$ python -q
>>> import numpy as np
>>> np.set_printoptions(precision=2, suppress=True, linewidth=160)
>>> cent = np.array([[-0.1, 0.0, 0.8], [-0.3, 1.1, -0.3]])
>>> rng = np.random.default_rng(316)
>>> X = np.array([[5, 0],
...     [0, 6],
...     [9, 8],
...     [1, 5],
...     [9, 6],
...     [0, 6],
...     [0, 6],
...     [0, 4],
...     [3, 1],
...     [5, 9],
...     [5, 2],
...     [7, 4],
...     [8, 7],
...     [1, 8],
...     [3, 7],
...     [8, 7],
...     [2, 8],
...     [8, 4],
...     [9, 6],
...     [4, 2],
...     [6, 6],
...     [7, 7],
...     [9, 9],
...     [0, 9],
...     [9, 4],
...     [7, 1],
...     [1, 8],
...     [4, 2],
...     [6, 1],
...     [5, 5],
...     [3, 1],
...     [2, 4],
...     [8, 4],
...     [0, 1],
...     [2, 0]]) @ cent + 0.02 * rng.normal(size=(35, 3))
>>> print(X)
[[-0.55  0.01  3.96]
 [-1.8   6.63 -1.79]
 [-3.3   8.8   4.78]
 [-1.61  5.49 -0.72]
 [-2.69  6.59  5.37]
 [-1.79  6.63 -1.8 ]
 [-1.79  6.6  -1.83]
 [-1.19  4.4  -1.18]
 [-0.59  1.08  2.11]
 [-3.18  9.91  1.3 ]
 [-1.09  2.19  3.39]
 [-1.91  4.44  4.41]
 [-2.85  7.72  4.31]
 [-2.5   8.8  -1.62]
 [-2.37  7.69  0.32]
 [-2.9   7.71  4.28]
 [-2.6   8.84 -0.8 ]
 [-1.99  4.41  5.2 ]
 [-2.7   6.6   5.38]
 [-0.98  2.17  2.6 ]
 [-2.4   6.59  2.96]
 [-2.81  7.67  3.5 ]
 [-3.6   9.9   4.53]
 [-2.7   9.94 -2.67]
 [-2.15  4.41  5.98]
 [-1.03  1.1   5.3 ]
 [-2.49  8.8  -1.57]
 [-1.    2.21  2.62]
 [-0.9   1.11  4.49]
 [-2.05  5.51  2.51]
 [-0.63  1.12  2.12]
 [-1.38  4.42  0.42]
 [-1.99  4.37  5.19]
 [-0.27  1.08 -0.32]
 [-0.23  0.01  1.61]]
>>> out = np.c_[X[:, :1] @ np.array([[4]]), np.array([1, 1, 2, -2, -2, -1, -2, 2, -2, -2, 0, 0, 0, 1, -1, -1, -1, -1, 2, -1, 1, 2, -2, -2, 2, 2, 1, 1, -2, 1, -1, 2, 1, 1, -2])]
>>> out
array([[ -2.21,   1.  ],
       [ -7.21,   1.  ],
       [-13.19,   2.  ],
       [ -6.44,  -2.  ],
       [-10.75,  -2.  ],
       [ -7.17,  -1.  ],
       [ -7.16,  -2.  ],
       [ -4.75,   2.  ],
       [ -2.38,  -2.  ],
       [-12.7 ,  -2.  ],
       [ -4.36,   0.  ],
       [ -7.62,   0.  ],
       [-11.4 ,   0.  ],
       [-10.  ,   1.  ],
       [ -9.5 ,  -1.  ],
       [-11.6 ,  -1.  ],
       [-10.4 ,  -1.  ],
       [ -7.94,  -1.  ],
       [-10.81,   2.  ],
       [ -3.93,  -1.  ],
       [ -9.61,   1.  ],
       [-11.22,   2.  ],
       [-14.39,  -2.  ],
       [-10.81,  -2.  ],
       [ -8.61,   2.  ],
       [ -4.1 ,   2.  ],
       [ -9.97,   1.  ],
       [ -3.99,   1.  ],
       [ -3.6 ,  -2.  ],
       [ -8.21,   1.  ],
       [ -2.51,  -1.  ],
       [ -5.54,   2.  ],
       [ -7.96,   1.  ],
       [ -1.07,   1.  ],
       [ -0.92,  -2.  ]])
>>> np.linalg.matrix_rank(np.c_[X, out])
np.int64(4)
>>> np.linalg.norm(np.linalg.qr(X)[0].T @ out, axis=0) ** 2 / ((out ** 2).sum(axis=0) + 1e-12)
array([1.  , 0.06])
>>> print(np.linalg.matrix_rank(out))
2
>>> out.reshape(2, -1)
array([[ -2.21,   1.  ,  -7.21,   1.  , -13.19,   2.  ,  -6.44,  -2.  , -10.75,  -2.  ,  -7.17,  -1.  ,  -7.16,  -2.  ,  -4.75,   2.  ,  -2.38,  -2.  ,
        -12.7 ,  -2.  ,  -4.36,   0.  ,  -7.62,   0.  , -11.4 ,   0.  , -10.  ,   1.  ,  -9.5 ,  -1.  , -11.6 ,  -1.  , -10.4 ,  -1.  ,  -7.94],
       [ -1.  , -10.81,   2.  ,  -3.93,  -1.  ,  -9.61,   1.  , -11.22,   2.  , -14.39,  -2.  , -10.81,  -2.  ,  -8.61,   2.  ,  -4.1 ,   2.  ,  -9.97,
          1.  ,  -3.99,   1.  ,  -3.6 ,  -2.  ,  -8.21,   1.  ,  -2.51,  -1.  ,  -5.54,   2.  ,  -7.96,   1.  ,  -1.07,   1.  ,  -0.92,  -2.  ]])
>>> out.reshape(-1, 2)
array([[ -2.21,   1.  ],
       [ -7.21,   1.  ],
       [-13.19,   2.  ],
       [ -6.44,  -2.  ],
       [-10.75,  -2.  ],
       [ -7.17,  -1.  ],
       [ -7.16,  -2.  ],
       [ -4.75,   2.  ],
       [ -2.38,  -2.  ],
       [-12.7 ,  -2.  ],
       [ -4.36,   0.  ],
       [ -7.62,   0.  ],
       [-11.4 ,   0.  ],
       [-10.  ,   1.  ],
       [ -9.5 ,  -1.  ],
       [-11.6 ,  -1.  ],
       [-10.4 ,  -1.  ],
       [ -7.94,  -1.  ],
       [-10.81,   2.  ],
       [ -3.93,  -1.  ],
       [ -9.61,   1.  ],
       [-11.22,   2.  ],
       [-14.39,  -2.  ],
       [-10.81,  -2.  ],
       [ -8.61,   2.  ],
       [ -4.1 ,   2.  ],
       [ -9.97,   1.  ],
       [ -3.99,   1.  ],
       [ -3.6 ,  -2.  ],
       [ -8.21,   1.  ],
       [ -2.51,  -1.  ],
       [ -5.54,   2.  ],
       [ -7.96,   1.  ],
       [ -1.07,   1.  ],
       [ -0.92,  -2.  ]])
>>> out.ravel(order="F")
array([ -2.21,  -7.21, -13.19,  -6.44, -10.75,  -7.17,  -7.16,  -4.75,  -2.38, -12.7 ,  -4.36,  -7.62, -11.4 , -10.  ,  -9.5 , -11.6 , -10.4 ,  -7.94, -10.81,
        -3.93,  -9.61, -11.22, -14.39, -10.81,  -8.61,  -4.1 ,  -9.97,  -3.99,  -3.6 ,  -8.21,  -2.51,  -5.54,  -7.96,  -1.07,  -0.92,   1.  ,   1.  ,   2.  ,
        -2.  ,  -2.  ,  -1.  ,  -2.  ,   2.  ,  -2.  ,  -2.  ,   0.  ,   0.  ,   0.  ,   1.  ,  -1.  ,  -1.  ,  -1.  ,  -1.  ,   2.  ,  -1.  ,   1.  ,   2.  ,
        -2.  ,  -2.  ,   2.  ,   2.  ,   1.  ,   1.  ,  -2.  ,   1.  ,  -1.  ,   2.  ,   1.  ,   1.  ,  -2.  ])
>>> T = out.reshape(35, 2, -1)
>>> T.shape
(35, 2, 1)
>>> T[:, 0]
array([[ -2.21],
       [ -7.21],
       [-13.19],
       [ -6.44],
       [-10.75],
       [ -7.17],
       [ -7.16],
       [ -4.75],
       [ -2.38],
       [-12.7 ],
       [ -4.36],
       [ -7.62],
       [-11.4 ],
       [-10.  ],
       [ -9.5 ],
       [-11.6 ],
       [-10.4 ],
       [ -7.94],
       [-10.81],
       [ -3.93],
       [ -9.61],
       [-11.22],
       [-14.39],
       [-10.81],
       [ -8.61],
       [ -4.1 ],
       [ -9.97],
       [ -3.99],
       [ -3.6 ],
       [ -8.21],
       [ -2.51],
       [ -5.54],
       [ -7.96],
       [ -1.07],
       [ -0.92]])
>>> np.swapaxes(T, 1, 2)[14]
array([[-9.5, -1. ]])
>>> np.einsum("ihd,jhd->hij", T, T).shape
(2, 35, 35)
>>> proj = X @ np.linalg.solve(X.T @ X, X.T)
>>> proj @ X[:, 1]
array([0.01, 6.63, 8.8 , 5.49, 6.59, 6.63, 6.6 , 4.4 , 1.08, 9.91, 2.19, 4.44, 7.72, 8.8 , 7.69, 7.71, 8.84, 4.41, 6.6 , 2.17, 6.59, 7.67, 9.9 , 9.94, 4.41,
       1.1 , 8.8 , 2.21, 1.11, 5.51, 1.12, 4.42, 4.37, 1.08, 0.01])
>>> np.round(np.linalg.eigvalsh(proj), 2) + 0
array([0., 0., 0., 0., 0., 0., 0., 0., 0., 0., 0., 0., 0., 0., 0., 0., 0., 0., 0., 0., 0., 0., 0., 0., 0., 0., 0., 0., 0., 0., 0., 0., 1., 1., 1.])
>>> np.allclose(proj @ proj, proj)
True
>>> Uu, sv, vt = np.linalg.svd(X)
>>> np.argmax(sv[:-1] / (sv[1:] + 1e-6)) + 1
np.int64(2)
>>> out = Uu[:, :2] @ np.diag(sv[:2]) @ vt[:2]
>>> print(np.round(np.abs(X - out).max(), 2))
0.05
>>> np.linalg.matrix_rank(X, rtol=0.05)
np.int64(2)
>>> print(np.linalg.matrix_rank(out))
2
>>> d = np.linalg.norm(X[:, None] - X[None], axis=-1)
>>> np.flatnonzero(d[31] < d.mean() / 2)
array([ 3,  7, 29, 31])
>>> np.unravel_index(d.round(6).argmax(), d.shape)
(np.int64(0), np.int64(23))
>>> np.linalg.matrix_rank(d ** 2)
np.int64(5)
>>> d.mean(axis=1).argmax()
np.int64(23)
>>> print(d[:5, :5])
[[0.   8.85 9.25 7.28 7.06]
 [8.85 0.   7.08 1.58 7.22]
 [9.25 7.08 0.   6.63 2.37]
 [7.28 1.58 6.63 0.   6.28]
 [7.06 7.22 2.37 6.28 0.  ]]
>>> M = np.loadtxt("arr.csv", delimiter=",")
>>> print(M)
[[7.1 8.  1.  2.  3. ]
 [9.  7.1 1.  8.  8. ]
 [3.  7.  6.1 8.  8. ]
 [3.  9.  1.  8.1 5. ]
 [7.  8.  1.  2.  3.1]]
>>> np.linalg.cond(M) > 100
np.True_
>>> print([round(float(x), 2) for x in np.linalg.svd(M, compute_uv=False)[:3]])
[28.64, 8.23, 4.32]
>>> np.argsort(-np.linalg.norm(M, axis=0).round(6), kind="stable")[:3]
array([1, 3, 0])
>>> np.abs(np.linalg.svd(M)[2][-1])
array([0.32, 0.17, 0.37, 0.47, 0.72])
